$ python -q
>>> import numpy as np
>>> np.set_printoptions(precision=3, suppress=True, linewidth=120)
>>> def rd(a):
...     return np.round(a, 3) + 0
... 
>>> K = np.load("mat.npy")
>>> K
array([[3., 1.],
       [1., 3.]])
>>> # symmetric, so the eigenvalues are real
>>> r0 = np.array([-3, 3, 0])
>>> np.array([np.convolve(row, r0, "same") for row in K])
array([[-9.,  6.,  3.],
       [-3., -6.,  9.]])
>>> np.convolve(K[0], r0)
array([-9.,  6.,  3.,  0.])
>>> np.correlate(K[0], K[1], "full")
array([9., 6., 1.])
>>> other = np.linalg.inv(K)
>>> rd(np.linalg.inv(other))
array([[3., 1.],
       [1., 3.]])
>>> rd(np.linalg.det(K) * other)
array([[ 3., -1.],
       [-1.,  3.]])
>>> W0 = np.load("w.npy")
>>> W0
array([[9, 4, 0, 0],
       [5, 9, 0, 0],
       [0, 0, 9, 4],
       [0, 0, 5, 9]])
>>> # 2 blocks once reordered
>>> O, r_ = np.linalg.qr(W0)
>>> np.allclose(r_.T @ r_, W0.T @ W0)
True
>>> rd(r_)
array([[-10.296,  -7.867,   0.   ,   0.   ],
       [  0.   ,   5.925,   0.   ,   0.   ],
       [  0.   ,   0.   , -10.296,  -7.867],
       [  0.   ,   0.   ,   0.   ,   5.925]])
>>> np.trace(O @ O.T)
np.float64(4.0)
>>> x = np.array([5, 6, 9, 1])
>>> rhs = W0 @ x
>>> rhs
array([69, 79, 85, 54])
>>> rd(np.linalg.solve(W0, rhs + W0[:, 2]))
array([ 5.,  6., 10.,  1.])
>>> rd(np.linalg.solve(W0, W0[:, 1]))
array([0., 1., 0., 0.])
>>> hat = np.triu(np.array([[-5, -7, -4, 0], [-6, -4, -8, -3], [-6, 8, 1, 2], [4, 9, 3, -1]]), 1) + np.eye(4)
>>> other = hat @ W0 @ np.linalg.inv(hat)
>>> other
array([[  -26.,  -241., -2068.,  3397.],
       [    5.,    44.,   285.,  -497.],
       [    0.,     0.,    19.,   -16.],
       [    0.,     0.,     5.,    -1.]])
>>> rd(np.poly(other))
array([    1.,   -36.,   446., -2196.,  3721.])
>>> x = np.array([9, -5, -4, -9])
>>> np.sign((W0 @ x).round(6))
array([ 1,  0, -1, -1])
>>> W0 * x
array([[ 81, -20,   0,   0],
       [ 45, -45,   0,   0],
       [  0,   0, -36, -36],
       [  0,   0, -20, -81]])
>>> np.einsum("ij,j->i", W0, x)
array([  61,    0,  -72, -101])
>>> (W0 * x).sum(axis=1)
array([  61,    0,  -72, -101])
>>> W0 @ x
array([  61,    0,  -72, -101])
>>> W0 @ np.ones(4)
array([13., 14., 13., 14.])
>>> (W0 @ x).argmax()
np.int64(0)
>>> W0 @ (2 * x)
array([ 122,    0, -144, -202])
>>> np.linalg.norm(W0 @ x) <= np.linalg.norm(W0, 2) * np.linalg.norm(x) + 1e-9
np.True_
